$ python -q
>>> import numpy as np
>>> np.set_printoptions(precision=3, suppress=True, linewidth=200, sign=" ")
>>> F = np.load("x.npy")
>>> print(F)
[[ 0.25   0.25   0.25   0.     0.25 ]
 [ 0.     1.     0.     0.     0.   ]
 [ 0.5    0.     0.5    0.     0.   ]
 [ 0.     0.     0.     1.     0.   ]
 [ 0.333  0.     0.     0.333  0.333]]
>>> vals, V = np.linalg.eig(F)
>>> print(vals)
[-0.129  0.817  0.395  1.     1.   ]
>>> print(round(float(np.prod(vals)), 3))
-0.042
>>> W0 = np.load("block7.npy")
>>> print(W0)
[[ 0  0  0]
 [ 0  2  0]
 [ 0  0  1]]
>>> # splits into 3 blocks
>>> U, s, Vh = np.linalg.svd(W0)
>>> V = Vh[:(s > 1e-8).sum()]
>>> rng = np.random.default_rng(6)
>>> vec = W0[2] + 3 * W0[1] + rng.integers(2) * np.eye(3)[0]
>>> print(vec)
[ 0.  6.  1.]
>>> print(np.allclose(V.T @ V @ vec, vec))
True
>>> print(np.linalg.matrix_rank(np.vstack([W0, vec])))
2
>>> feats = np.load("run6.npy")
>>> print(feats)
[[ 4.  1.  1.]
 [ 1.  4.  1.]
 [ 1.  1.  4.]]
>>> vec = np.array([-3, 3, -4])
>>> y = feats @ vec
>>> beta, lr = np.zeros(3), 1 / np.linalg.norm(feats, 2) ** 2
>>> for i in range(4):
...     beta -= lr * feats.T @ (feats @ beta - y)
...     if i % 1 == 0: print(i, round(np.linalg.norm(feats @ beta - y), 3))
... 
0 12.047
1 9.035
2 6.776
3 5.082
>>> print(beta)
[-2.473  1.629 -3.156]
>>> print(round(float(np.linalg.cond(feats)), 3))
2.0
>>> E = np.load("case14.npy")
>>> print(E)
[[ 1.     0.7    0.49   0.343]
 [ 0.7    1.     0.7    0.49 ]
 [ 0.49   0.7    1.     0.7  ]
 [ 0.343  0.49   0.7    1.   ]]
>>> idx = rng.permutation(4)
>>> print(idx)
[ 2  3  0  1]
>>> Y = E[idx][:, idx]
>>> print(Y)
[[ 1.     0.7    0.49   0.7  ]
 [ 0.7    1.     0.343  0.49 ]
 [ 0.49   0.343  1.     0.7  ]
 [ 0.7    0.49   0.7    1.   ]]
>>> print(np.allclose(Y, E))
False
>>> print(round(float(np.linalg.det(Y)), 3), round(float(np.linalg.det(E[idx])), 3))
0.133 0.133
>>> q, V = np.linalg.qr(Y[:, :1])[0], np.linalg.qr(Y[:, 1:])[0]
>>> s = np.linalg.svd(q.T @ V, compute_uv=False)
>>> print(np.degrees(np.arccos(s.clip(0, 1))))
[ 11.031]
>>> hat = np.triu(np.array([[0, 3, 1, 2], [1, 0, 0, 0], [3, 3, 3, 1], [0, 2, 3, 3]]), 1) + np.eye(4)
>>> Y = hat @ E @ np.linalg.inv(hat)
>>> print(hat @ E - E @ hat)
[[ 3.276  1.68   3.5    1.68 ]
 [ 0.    -2.1   -0.7   -2.1  ]
 [ 0.343 -0.98   0.21  -0.98 ]
 [ 0.    -1.029 -0.343 -1.386]]
>>> print(np.trace(Y), np.trace(E))
4.0 4.0
>>> print(np.round(np.linalg.det(Y), 3))
0.133
>>> print(Y)
[[ 4.276 -7.448  0.714 -4.753]
 [ 0.7   -1.1    0.    -0.91 ]
 [ 0.833 -1.309  0.867 -0.833]
 [ 0.343 -0.539  0.357 -0.043]]
>>> J = np.loadtxt("out7.csv", delimiter=",")
>>> print(J)
[[ 0.5   -1.3   -1.7   -1.5   -1.5   -0.2    0.7    0.5  ]
 [-1.168 -1.441  0.166 -0.429  0.788  1.028  2.217  0.475]
 [-1.5    0.2   -1.3    0.1    0.9    1.1   -0.3    0.8  ]
 [-1.    -1.6    0.2   -0.5    0.3    1.     1.9    0.3  ]
 [-1.4    0.7    1.8   -0.4   -0.3    0.1   -0.5   -1.1  ]
 [ 1.2   -0.1    1.4    0.9   -0.5   -0.4    0.7   -0.7  ]]
>>> gram = J.T @ J
>>> print(np.round(np.linalg.eigvalsh(gram)[::-1], 3) + 0)
[ 21.813  12.372  10.224   4.253   0.275   0.044   0.      0.   ]
>>> print((J @ J.T).shape)
(6, 6)
>>> print(np.linalg.svd(J, compute_uv=False) ** 2)
[ 21.813  12.372  10.224   4.253   0.275   0.044]
>>> m1 = np.load("sample14.npy")
>>> print(m1)
[[ 0  0  2  0  0  0  0  0]
 [ 0  0  0 -3  0  0  0  0]
 [ 0  0  0  0  0  0  0  0]
 [ 0  0  0  0  0  0  0  0]
 [ 1  0  0  0  0  0  0  0]
 [ 0  0  0  0  2  0  0  0]
 [ 0  0  0  0  0  0  0 -4]
 [ 0 -2  0  0  0  0  0  0]]
>>> # row 3 repeats row 2
>>> print(round(float(np.abs(np.linalg.eigvals(m1)).max()), 3))
0.0
>>> print(np.allclose(m1, m1.T))
False
>>> print((m1 - m1.T) / 2)
[[ 0.   0.   1.   0.  -0.5  0.   0.   0. ]
 [ 0.   0.   0.  -1.5  0.   0.   0.   1. ]
 [-1.   0.   0.   0.   0.   0.   0.   0. ]
 [ 0.   1.5  0.   0.   0.   0.   0.   0. ]
 [ 0.5  0.   0.   0.   0.  -1.   0.   0. ]
 [ 0.   0.   0.   0.   1.   0.   0.   0. ]
 [ 0.   0.   0.   0.   0.   0.   0.  -2. ]
 [ 0.  -1.   0.   0.   0.   0.   2.   0. ]]
>>> m1.inv()
Traceback (most recent call last):
  File "<python-input-54>", line 1, in <module>
    m1.inv()
    ^^^^^^
AttributeError: 'numpy.ndarray' object has no attribute 'inv'
>>> print((np.linalg.matrix_power((m1 != 0) + (m1.T != 0) + np.eye(8), 8) > 0).astype(int))
[[ 1  0  1  0  1  1  0  0]
 [ 0  1  0  1  0  0  1  1]
 [ 1  0  1  0  1  1  0  0]
 [ 0  1  0  1  0  0  1  1]
 [ 1  0  1  0  1  1  0  0]
 [ 1  0  1  0  1  1  0  0]
 [ 0  1  0  1  0  0  1  1]
 [ 0  1  0  1  0  0  1  1]]
>>> print(np.linalg.cond(m1) > 100)
True
>>> print(np.argsort(-np.linalg.norm(m1, axis=0).round(6), kind="stable")[:3])
[ 7  3  1]
>>> K = np.eye(6, dtype=int)[rng.permutation(6)] * np.array([3, -3, 2, -3, 1, 0])
>>> print(K)
[[ 0  0  2  0  0  0]
 [ 0  0  0  0  0  0]
 [ 0 -3  0  0  0  0]
 [ 0  0  0  0  1  0]
 [ 0  0  0 -3  0  0]
 [ 3  0  0  0  0  0]]
>>> # looks like rank 5
>>> print(np.unique(K.round(6), axis=0).shape)
(6, 6)
>>> print(round(float(np.trace(np.linalg.pinv(K) @ K)), 3))
5.0
>>> U, s, Vh = np.linalg.svd(K)
>>> V = Vh[:(s > 1e-8).sum()]
>>> vec = K[4] + -1 * K[5] + rng.integers(2) * np.eye(6)[1]
>>> print(vec)
[-3.  1.  0. -3.  0.  0.]
>>> print(np.diag(V.T @ V))
[ 1.  1.  1.  1.  1.  0.]
>>> print(np.linalg.matrix_rank(np.vstack([K, vec])))
5
>>> print(np.allclose(V.T @ V @ vec, vec))
True
>>> print(np.argsort(-np.linalg.norm(K, axis=0).round(6), kind="stable")[:3])
[ 0  1  3]
>>> rank = np.linalg.matrix_rank(K)
>>> print(rank)
5
>>> ns = np.linalg.svd(K)[2][rank:].T
>>> print(K @ ns)
[[ 0.]
 [ 0.]
 [ 0.]
 [ 0.]
 [ 0.]
 [ 0.]]
>>> A = np.loadtxt("layer1.csv", delimiter=",")
>>> print(A)
[[ 1.3 -1.4  0.6  3.4 -1.8  0.2  0.  -0.9]
 [-0.4 -1.8  0.1  0.5 -0.5  0.8  1.   0.2]
 [ 0.   0.1  0.6  0.4  0.5 -0.2 -0.2 -1.9]
 [-1.4 -1.  -0.1 -0.8 -1.1 -0.6 -1.1  0.5]
 [-0.1  1.1  0.7 -0.6 -0.3 -1.   0.7  1.9]
 [-0.5 -0.6 -1.3  0.8  0.9 -0.6  0.3  0.7]]
>>> r0, g = A[3], A[5]
>>> print(r0 @ r0)
6.64
>>> print(round(float(r0 @ g), 3))
0.18
>>> p = (r0 @ g) / (r0 @ r0) * r0
>>> print((g - p) @ r0)
0.0
>>> print(p)
[-0.038 -0.027 -0.003 -0.022 -0.03  -0.016 -0.03   0.014]
>>> Y = A / np.sqrt((A ** 2).mean(axis=1, keepdims=True))
>>> print(np.linalg.matrix_rank(Y) == np.linalg.matrix_rank(A))
True
>>> print(Y[1])
[-0.479 -2.153  0.12   0.598 -0.598  0.957  1.196  0.239]
>>> print(np.linalg.matrix_rank(A - A.mean(axis=1, keepdims=True)))
6
>>> print(np.linalg.norm(Y, axis=1))
[ 2.828  2.828  2.828  2.828  2.828  2.828]
